>>> import numpy as np
>>> import numpy.linalg as la
>>> np.set_printoptions(suppress=True, linewidth=160)
>>> tidy = lambda a: np.round(a, 3) + 0
>>> M = np.load("a.npy")
>>> M
array([[-0.3,  1.6,  0.1,  1.2,  0.2, -0.6,  1.2,  3. ,  0.7,  0.3],
       [ 1.5, -0.7, -0.7,  1.3,  0.4, -0.2, -1.4, -0.8, -1. , -0.5],
       [ 1.4,  1.2,  0.9, -0.3,  1.2,  1.4,  2.6,  0.8, -0.5, -1.8],
       [-2. ,  1.3,  1.3,  0. ,  0.9,  0.8,  0.9,  0.2,  0.6, -0.3],
       [-0.6, -0.1,  0.1,  0.8,  0.3,  0. ,  1.1, -1. , -1.5, -0.4],
       [-1.7, -0.8,  0.8, -1.2,  1.8, -3.1, -1.5,  0.6, -0.8, -0.6],
       [-1.2,  0. ,  1.1, -2.2,  1.6, -0.6, -0.2, -0.3, -1.4,  2.1],
       [ 0.3, -0.3, -0.3,  0.6, -0.1,  0.8, -0.4, -0.1,  0.8, -1.3],
       [ 0.9,  0.9,  1.1, -1.7, -0.2,  0.9,  0.6,  0.2, -0.7, -1.5],
       [ 0.1,  0.3, -0.5,  0.7, -0.6,  0.4, -1.3, -0.2,  0.6,  0.4],
       [-0.1, -1.8,  1. , -0.6, -1.3, -0.9, -0.3, -0.2,  0.7,  0.8],
       [-0.6, -1.7, -1. , -0.3, -0.8, -1.8,  2.6,  1.1,  0.6,  0.7]])
>>> proj = M @ la.solve(M.T @ M, M.T)
>>> np.allclose(proj @ proj, proj)
True
>>> tidy(proj @ M[:, 6])
array([ 1.2, -1.4,  2.6,  0.9,  1.1, -1.5, -0.2, -0.4,  0.6, -1.3, -0.3,  2.6])
>>> tidy(np.trace(proj))
np.float64(10.0)
>>> tidy(la.eigvalsh(proj))
array([0., 0., 1., 1., 1., 1., 1., 1., 1., 1., 1., 1.])
>>> tidy(np.diag(proj))
array([0.998, 0.62 , 0.879, 0.737, 0.911, 0.974, 0.983, 0.971, 0.884, 0.193, 0.99 , 0.861])
>>> A2 = np.c_[M[:, :5] @ np.array([[-8, 9, 0, -8, -5],
...     [3, 6, 9, 6, 0],
...     [-5, 6, 7, -7, 8],
...     [2, -9, 3, 0, 9],
...     [0, 4, 4, -1, -8]]), np.array([0, 0, 2, 2, 0, 1, 2, 1, 1, 1, 0, 2])]
>>> tidy(A2)
array([[  9.1,  -2.5,  19.5,  11.1,  11.5,   0. ],
       [ -8. ,  -5. ,  -5.7, -11.7,  -4.6,   0. ],
       [-12.7,  32.7,  21. , -11.5, -12.1,   2. ],
       [ 13.4,   1.2,  24.4,  13.8,  13.2,   2. ],
       [  5.6, -11.4,   3.4,   3.2,   8.6,   0. ],
       [  4.8,   2.7,   2. ,   1.4, -10.3,   1. ],
       [ -0.3,  22. ,   7.5,   0.3, -17.8,   2. ],
       [ -0.6,  -6.7,  -3.4,  -2. ,   2.3,   1. ],
       [-13.4,  34.6,   9.9,  -9.3,  -9.4,   1. ],
       [  4. ,  -9. ,  -1.1,   5.1,   6.6,   1. ],
       [-10.8,  -5.5, -16.2, -15.7,  13.5,   0. ],
       [  4.1, -22.1, -26.4,   2.4,  -1.3,   2. ]])
>>> print(tidy(la.norm(la.qr(M)[0].T @ A2, axis=0) ** 2 / ((A2 ** 2).sum(axis=0) + 1e-12)))
[1.    1.    1.    1.    1.    0.622]
>>> tidy(la.norm(A2 - M @ la.lstsq(M, A2)[0], axis=0))
array([0.  , 0.  , 0.  , 0.  , 0.  , 2.75])
